$ ipython --no-banner

In [1]: import numpy as np

In [2]: np.set_printoptions(precision=4, suppress=True, linewidth=140)

In [3]: def tidy(a):
   ...:     return np.round(a, 4) + 0
   ...: 

In [4]: M = np.load("a.npy")

In [5]: print(M)
[[-3.  3. -2.  0.  0.  0.]
 [-2. -1. -2.  0.  0.  0.]
 [-1.  3. -3.  0.  0.  0.]
 [ 0.  0.  0.  1.  1. -2.]
 [ 0.  0.  0. -1. -1.  1.]
 [ 0.  0.  0.  2.  2. -1.]]

In [6]: # splits into 2 blocks

In [7]: Uu, sv, Vt = np.linalg.svd(M)

In [8]: print(np.argmax(sv[:-1] / (sv[1:] + 1e-6)) + 1)
5

In [9]: B = Uu[:, :5] @ np.diag(sv[:5]) @ Vt[:5]

In [10]: print(tidy(B))
[[-3.  3. -2.  0.  0.  0.]
 [-2. -1. -2.  0.  0.  0.]
 [-1.  3. -3.  0.  0.  0.]
 [ 0.  0.  0.  1.  1. -2.]
 [ 0.  0.  0. -1. -1.  1.]
 [ 0.  0.  0.  2.  2. -1.]]

In [11]: print(np.linalg.matrix_rank(B))
5

In [12]: print(np.linalg.matrix_rank(M, rtol=0.05))
5

In [13]: print(tidy(np.linalg.norm(M, 2) / np.linalg.norm(M)))
0.7751

In [14]: print(np.linalg.cond(M) > 100)
True

In [15]: print([round(float(x), 4) for x in np.linalg.svd(M, compute_uv=False)[:3]])
[6.3916, 4.0843, 2.6353]

In [16]: print(np.argsort(-np.linalg.norm(M, axis=0).round(6), kind="stable")[:3])
[1 2 0]

In [17]: W0 = np.load("sample14.npy")

In [18]: print(W0)
[[ 0  5  1  5  1  4  3  3  0  8]
 [-5  0  4  4 -1 -4 -2  1  2 -8]
 [-1 -4  0  4 -6 -3  6  5 -1  1]
 [-5 -4 -4  0 -5 -5  3  1  7  2]
 [-1  1  6  5  0 -7 -2 -3  1 -7]
 [-4  4  3  5  7  0  1 -7 -2  7]
 [-3  2 -6 -3  2 -1  0  4  5 -4]
 [-3 -1 -5 -1  3  7 -4  0 -1  1]
 [ 0 -2  1 -7 -1  2 -5  1  0 -5]
 [-8  8 -1 -2  7 -7  4 -1  5  0]]

In [19]: # antisymmetric, zero diagonal

In [20]: f, v = W0[8], W0[7]

In [21]: print(f @ v)
30

In [22]: print(f @ f)
110

In [23]: p = (f @ v) / (f @ f) * f

In [24]: print(np.linalg.matrix_rank(np.outer(f, v)))
1

In [25]: print(tidy(v - p))
[-3.     -0.4545 -5.2727  0.9091  3.2727  6.4545 -2.6364 -0.2727 -1.      2.3636]

In [26]: print(tidy(p))
[ 0.     -0.5455  0.2727 -1.9091 -0.2727  0.5455 -1.3636  0.2727  0.     -1.3636]

In [27]: B = W0 ** -1
Traceback (most recent call last):
  Cell In[27], line 1
    B = W0 ** -1
ValueError: Integers to negative integer powers are not allowed.


In [28]: B = np.linalg.invert(W0)
Traceback (most recent call last):
  Cell In[28], line 1
    B = np.linalg.invert(W0)
AttributeError: module 'numpy.linalg' has no attribute 'invert'


In [29]: B = np.linalg.inv(W0)

In [30]: print(tidy(np.linalg.inv(B)))
[[ 0.  5.  1.  5.  1.  4.  3.  3.  0.  8.]
 [-5.  0.  4.  4. -1. -4. -2.  1.  2. -8.]
 [-1. -4.  0.  4. -6. -3.  6.  5. -1.  1.]
 [-5. -4. -4.  0. -5. -5.  3.  1.  7.  2.]
 [-1.  1.  6.  5.  0. -7. -2. -3.  1. -7.]
 [-4.  4.  3.  5.  7.  0.  1. -7. -2.  7.]
 [-3.  2. -6. -3.  2. -1.  0.  4.  5. -4.]
 [-3. -1. -5. -1.  3.  7. -4.  0. -1.  1.]
 [ 0. -2.  1. -7. -1.  2. -5.  1.  0. -5.]
 [-8.  8. -1. -2.  7. -7.  4. -1.  5.  0.]]

In [31]: print(tidy(W0 @ B))
[[1. 0. 0. 0. 0. 0. 0. 0. 0. 0.]
 [0. 1. 0. 0. 0. 0. 0. 0. 0. 0.]
 [0. 0. 1. 0. 0. 0. 0. 0. 0. 0.]
 [0. 0. 0. 1. 0. 0. 0. 0. 0. 0.]
 [0. 0. 0. 0. 1. 0. 0. 0. 0. 0.]
 [0. 0. 0. 0. 0. 1. 0. 0. 0. 0.]
 [0. 0. 0. 0. 0. 0. 1. 0. 0. 0.]
 [0. 0. 0. 0. 0. 0. 0. 1. 0. 0.]
 [0. 0. 0. 0. 0. 0. 0. 0. 1. 0.]
 [0. 0. 0. 0. 0. 0. 0. 0. 0. 1.]]

In [32]: print(tidy(np.linalg.slogdet(W0)[0]))
1.0
